$ python3 -q
>>> import numpy as np
>>> from numpy import linalg as LA
>>> np.set_printoptions(precision=1, suppress=True, linewidth=200)
>>> feats = np.array([[4.1, 5.0, 4.0, 1.0, 2.0],
...     [4.0, 2.1, 8.0, 5.0, 8.0],
...     [6.0, 6.0, 4.1, 3.0, 2.0],
...     [8.0, 0.0, 4.0, 0.1, 0.0],
...     [4.0, 5.0, 4.0, 1.0, 2.1]])
>>> P = np.triu(np.array([[0, 0, 1, 1, 0],
...     [1, 2, 1, 0, 0],
...     [1, 0, 2, 1, 2],
...     [1, 1, 2, 2, 0],
...     [0, 2, 0, 2, 0]]), 1) + np.eye(5)
>>> Y = P @ feats @ LA.inv(P)
>>> print(LA.matrix_rank(Y))
5
>>> print(Y)
[[ 18.1  11.  -17.    3.   38. ]
 [ 10.    8.1  -6.    4.   22. ]
 [ 22.   16.  -21.9   5.   50. ]
 [  8.    0.   -4.   -3.9   8. ]
 [  4.    5.   -5.    2.   12.1]]
>>> print(np.round(np.trace(Y), 1), round(float(np.trace(feats)), 1))
12.5 12.5
>>> print(np.poly(Y))
[   1.   -12.5 -111.1 -333.9 -265.8   30. ]
>>> print(np.round(LA.det(Y), 1))
-30.0
>>> u = np.array([0, 2, 0, 0, 0])
>>> Y = feats + np.outer(u, np.eye(5)[1])
>>> print(round(LA.det(Y) / LA.det(feats), 1), round(float(1 + LA.solve(feats, u)[1]), 1))
0.9 0.9
>>> print(LA.matrix_rank(Y - feats))
1
>>> T = np.stack([feats, 5 * feats, feats[::-1]])
>>> print(LA.norm(T, axis=(1, 2)))
[ 21.9 109.6  21.9]
>>> print(T.sum(axis=0))
[[28.6 35.  28.   7.  14.1]
 [32.  12.6 52.  30.1 48. ]
 [42.  42.  28.7 21.  14. ]
 [52.   2.1 32.   5.6  8. ]
 [28.1 35.  28.   7.  14.6]]
>>> print(LA.matrix_rank(T.reshape(3, -1)))
2
>>> print(LA.det(T))
[   -30.  -93858.7    -30. ]
>>> print(T.shape)
(3, 5, 5)
>>> print((T @ feats.T).shape)
(3, 5, 5)
>>> print(LA.matrix_rank(T))
[5 5 5]
